% ipython --no-banner

In [1]: import numpy as np

In [2]: np.set_printoptions(precision=2, suppress=True, linewidth=140, floatmode="fixed")

In [3]: W0 = np.array([[0.3, 3.5, -2.4, -0.7],
   ...:     [-1.0, 1.0, 1.4, -0.4],
   ...:     [0.1, 0.4, -0.3, -1.4],
   ...:     [-0.5, 0.4, 0.2, -1.0],
   ...:     [-0.6, -1.1, -0.8, -0.4],
   ...:     [-1.7, -1.3, -0.6, 0.0]])

In [4]: W0
Out[4]: 
array([[ 0.30,  3.50, -2.40, -0.70],
       [-1.00,  1.00,  1.40, -0.40],
       [ 0.10,  0.40, -0.30, -1.40],
       [-0.50,  0.40,  0.20, -1.00],
       [-0.60, -1.10, -0.80, -0.40],
       [-1.70, -1.30, -0.60,  0.00]])

In [5]: proj = W0 @ np.linalg.solve(W0.T @ W0, W0.T)

In [6]: np.allclose(proj @ proj, proj)
Out[6]: True

In [7]: np.round((np.eye(6) - proj) @ W0, 2) + 0
Out[7]: 
array([[0.00, 0.00, 0.00, 0.00],
       [0.00, 0.00, 0.00, 0.00],
       [0.00, 0.00, 0.00, 0.00],
       [0.00, 0.00, 0.00, 0.00],
       [0.00, 0.00, 0.00, 0.00],
       [0.00, 0.00, 0.00, 0.00]])

In [8]: proj @ W0[:, 2]
Out[8]: array([-2.40,  1.40, -0.30,  0.20, -0.80, -0.60])

In [9]: np.diag(proj)
Out[9]: array([1.00, 0.83, 0.68, 0.33, 0.36, 0.80])

In [10]: cov = W0.T @ W0

In [11]: np.allclose(cov, cov.T)
Out[11]: True

In [12]: print((W0 @ W0.T).shape)
(6, 6)

In [13]: np.diag(cov)
Out[13]: array([ 4.60, 16.47,  8.85,  3.77])

In [14]: print(np.linalg.svd(W0, compute_uv=False) ** 2)
[20.53  6.28  4.90  1.99]

In [15]: cov
Out[15]: 
array([[ 4.60,  2.76, -0.75,  0.79],
       [ 2.76, 16.47, -5.38, -3.37],
       [-0.75, -5.38,  8.85,  1.66],
       [ 0.79, -3.37,  1.66,  3.77]])

In [16]: print(np.linalg.matrix_rank(cov))
4

In [17]: vec = np.array([0, 3, 2, 0])

In [18]: W0 * vec
Out[18]: 
array([[ 0.00, 10.50, -4.80, -0.00],
       [-0.00,  3.00,  2.80, -0.00],
       [ 0.00,  1.20, -0.60, -0.00],
       [-0.00,  1.20,  0.40, -0.00],
       [-0.00, -3.30, -1.60, -0.00],
       [-0.00, -3.90, -1.20,  0.00]])

In [19]: print(W0 @ np.ones(4))
[ 0.70  1.00 -1.20 -0.90 -2.90 -3.60]

In [20]: W0 @ np.eye(4)[3]
Out[20]: array([-0.70, -0.40, -1.40, -1.00, -0.40,  0.00])

In [21]: print(np.sign((W0 @ vec).round(6)))
[ 1.00  1.00  1.00  1.00 -1.00 -1.00]

In [22]: (W0 @ vec).argmax()
Out[22]: np.int64(1)

In [23]: vec = np.array([1, 3, 0, 0])

In [24]: target = W0 @ vec

In [25]: np.round(np.linalg.pinv(W0) @ W0, 2) + 0
Out[25]: 
array([[1.00, 0.00, 0.00, 0.00],
       [0.00, 1.00, 0.00, 0.00],
       [0.00, 0.00, 1.00, 0.00],
       [0.00, 0.00, 0.00, 1.00]])

In [26]: np.round(np.linalg.solve(W0.T @ W0, W0.T @ target), 2) + 0
Out[26]: array([1.00, 3.00, 0.00, 0.00])

In [27]: np.round(np.linalg.lstsq(W0, target)[0], 2) + 0
Out[27]: array([1.00, 3.00, 0.00, 0.00])

In [28]: rng = np.random.default_rng(4487)

In [29]: target = target + 0.1 * rng.normal(size=6)

In [30]: target
Out[30]: array([10.69,  2.14,  1.41,  0.63, -3.98, -5.58])

In [31]: coef, *_ = np.linalg.lstsq(W0, target)

In [32]: np.round(np.linalg.norm(target - W0 @ coef), 2)
Out[32]: np.float64(0.16)

In [33]: coef
Out[33]: array([ 0.99,  3.01,  0.06, -0.03])

In [34]: coef.round()
Out[34]: array([ 1.00,  3.00,  0.00, -0.00])

In [35]: print(np.round(W0.T @ (target - W0 @ coef), 2) + 0)
[0.00 0.00 0.00 0.00]

In [36]: lab = rng.permutation(4)

In [37]: Y = W0[:, lab] * rng.choice([-1, 1], 4)

In [38]: Y
Out[38]: 
array([[-2.40, -3.50, -0.70,  0.30],
       [ 1.40, -1.00, -0.40, -1.00],
       [-0.30, -0.40, -1.40,  0.10],
       [ 0.20, -0.40, -1.00, -0.50],
       [-0.80,  1.10, -0.40, -0.60],
       [-0.60,  1.30,  0.00, -1.70]])

In [39]: Uu, _, vt = np.linalg.svd(W0.T @ Y)

In [40]: np.round(np.linalg.lstsq(W0, Y)[0], 2) + 0
Out[40]: 
array([[ 0.00,  0.00,  0.00,  1.00],
       [ 0.00, -1.00,  0.00,  0.00],
       [ 1.00,  0.00,  0.00,  0.00],
       [ 0.00,  0.00,  1.00,  0.00]])

In [41]: lab
Out[41]: array([2, 1, 3, 0])

In [42]: feats = np.array([[-2, -3, 3, 1, 4, 0],
    ...:     [-3, -6, 2, -3, 0, 1],
    ...:     [3, 2, 6, -2, 3, 2],
    ...:     [1, -3, -2, 4, -3, 0],
    ...:     [4, 0, 3, -3, 0, 3],
    ...:     [0, 1, 2, 0, 3, -2]])

In [43]: # equal to its transpose

In [44]: T = np.stack([feats, -3 * feats, feats[::-1]])

In [45]: print(T.shape)
(3, 6, 6)

In [46]: np.einsum("bij,cij->bc", T, T)
Out[46]: 
array([[ 264, -792,  -22],
       [-792, 2376,   66],
       [ -22,   66,  264]])

In [47]: T.sum(axis=0)
Out[47]: 
array([[  4,   7,  -4,  -2,  -5,  -2],
       [ 10,  12,  -1,   3,   0,   1],
       [ -5,  -7, -14,   8,  -9,  -4],
       [  1,   8,  10, -10,   9,   2],
       [-11,  -6,  -4,   3,   0,  -5],
       [ -2,  -5,  -1,   1,  -2,   4]])

In [48]: u, g = feats[3], feats[4]

In [49]: u @ u
Out[49]: np.int64(39)

In [50]: pr = (u @ g) / (u @ u) * u

In [51]: np.outer(u, g)
Out[51]: 
array([[  4,   0,   3,  -3,   0,   3],
       [-12,   0,  -9,   9,   0,  -9],
       [ -8,   0,  -6,   6,   0,  -6],
       [ 16,   0,  12, -12,   0,  12],
       [-12,   0,  -9,   9,   0,  -9],
       [  0,   0,   0,   0,   0,   0]])

In [52]: g - pr
Out[52]: array([ 4.36, -1.08,  2.28, -1.56, -1.08,  3.00])

In [53]: print(np.linalg.matrix_rank(np.outer(u, g)))
1

In [54]: Y = np.array([[1, 1], [1, -1]])

In [55]: data = np.kron(Y, np.kron(Y, Y))[rng.permutation(8)][:6]

In [56]: data
Out[56]: 
array([[ 1,  1, -1, -1, -1, -1,  1,  1],
       [ 1, -1,  1, -1,  1, -1,  1, -1],
       [ 1, -1, -1,  1, -1,  1,  1, -1],
       [ 1,  1,  1,  1,  1,  1,  1,  1],
       [ 1,  1, -1, -1,  1,  1, -1, -1],
       [ 1, -1,  1, -1, -1,  1, -1,  1]])

In [57]: cov = data.T @ data

In [58]: np.linalg.svd(data, compute_uv=False) ** 2
Out[58]: array([8.00, 8.00, 8.00, 8.00, 8.00, 8.00])

In [59]: print(cov)
[[ 6  0  0 -2  0  2  2  0]
 [ 0  6 -2  0  2  0  0  2]
 [ 0 -2  6  0  2  0  0  2]
 [-2  0  0  6  0  2  2  0]
 [ 0  2  2  0  6  0  0 -2]
 [ 2  0  0  2  0  6 -2  0]
 [ 2  0  0  2  0 -2  6  0]
 [ 0  2  2  0 -2  0  0  6]]

In [60]: np.round(np.linalg.eigvalsh(cov)[::-1], 2) + 0
Out[60]: array([8.00, 8.00, 8.00, 8.00, 8.00, 8.00, 0.00, 0.00])

In [61]: print((data @ data.T).shape)
(6, 6)

In [62]: u = np.array([2, 2])

In [63]: np.convolve(data[1], u)
Out[63]: array([ 2,  0,  0,  0,  0,  0,  0,  0, -2])

In [64]: M = np.array([[0, -4, 1, -2, 2, 1, 1],
    ...:     [3, 3, 3, 5, 4, -1, -5],
    ...:     [-1, 1, -4, 0, 1, 4, -2],
    ...:     [3, 2, 0, 5, 0, 3, 1],
    ...:     [4, -3, 3, 4, 5, -2, -2],
    ...:     [-3, 0, 2, 5, 0, -5, 2],
    ...:     [-2, -5, 3, -2, -1, -3, -1]])

In [65]: Q, V = np.linalg.qr(M[:, :1])[0], np.linalg.qr(M[:, 1:])[0]

In [66]: s = np.linalg.svd(Q.T @ V, compute_uv=False)

In [67]: s
Out[67]: array([0.91])

In [68]: (s > 0.9).sum()
Out[68]: np.int64(1)

In [69]: np.degrees(np.arccos(s.clip(0, 1)))
Out[69]: array([25.15])

In [70]: F = np.loadtxt("block9.csv", delimiter=",")

In [71]: F
Out[71]: 
array([[ 0.74,  0.06,  0.40,  0.02, -0.17],
       [ 0.06,  0.67,  0.04,  0.37,  0.28],
       [ 0.40,  0.04,  0.33, -0.18,  0.16],
       [ 0.02,  0.37, -0.18,  0.56, -0.28],
       [-0.17,  0.28,  0.16, -0.28,  0.70]])

In [72]: np.argsort(-np.linalg.norm(F, axis=0).round(6), kind="stable")[:3]
Out[72]: array([0, 4, 1])

In [73]: np.linalg.matrix_rank(F, rtol=0.1)
Out[73]: np.int64(3)

In [74]: w, V = np.linalg.eigh(F)

In [75]: vec = np.array([0, -1, 0, -2, 0])

In [76]: V * np.abs(w) @ V.T
Out[76]: 
array([[ 0.74,  0.06,  0.40,  0.02, -0.17],
       [ 0.06,  0.67,  0.04,  0.37,  0.28],
       [ 0.40,  0.04,  0.33, -0.18,  0.16],
       [ 0.02,  0.37, -0.18,  0.56, -0.28],
       [-0.17,  0.28,  0.16, -0.28,  0.70]])

In [77]: V * np.maximum(w, 0) @ V.T
Out[77]: 
array([[ 0.74,  0.06,  0.40,  0.02, -0.17],
       [ 0.06,  0.67,  0.04,  0.37,  0.28],
       [ 0.40,  0.04,  0.33, -0.18,  0.16],
       [ 0.02,  0.37, -0.18,  0.56, -0.28],
       [-0.17,  0.28,  0.16, -0.28,  0.70]])

In [78]: np.round(np.linalg.eigvalsh(F[1:, 1:]), 2) + 0
Out[78]: array([0.00, 0.26, 1.00, 1.00])

In [79]: np.round(vec @ F @ vec / (vec @ vec), 2), round(w[0], 2), w[-1]
Out[79]: (np.float64(0.88), np.float64(-0.0), np.float64(1.0))

In [80]: print(round(float(np.abs(F).sum(axis=1).max()), 2), np.abs(w).max())
1.59 1.0
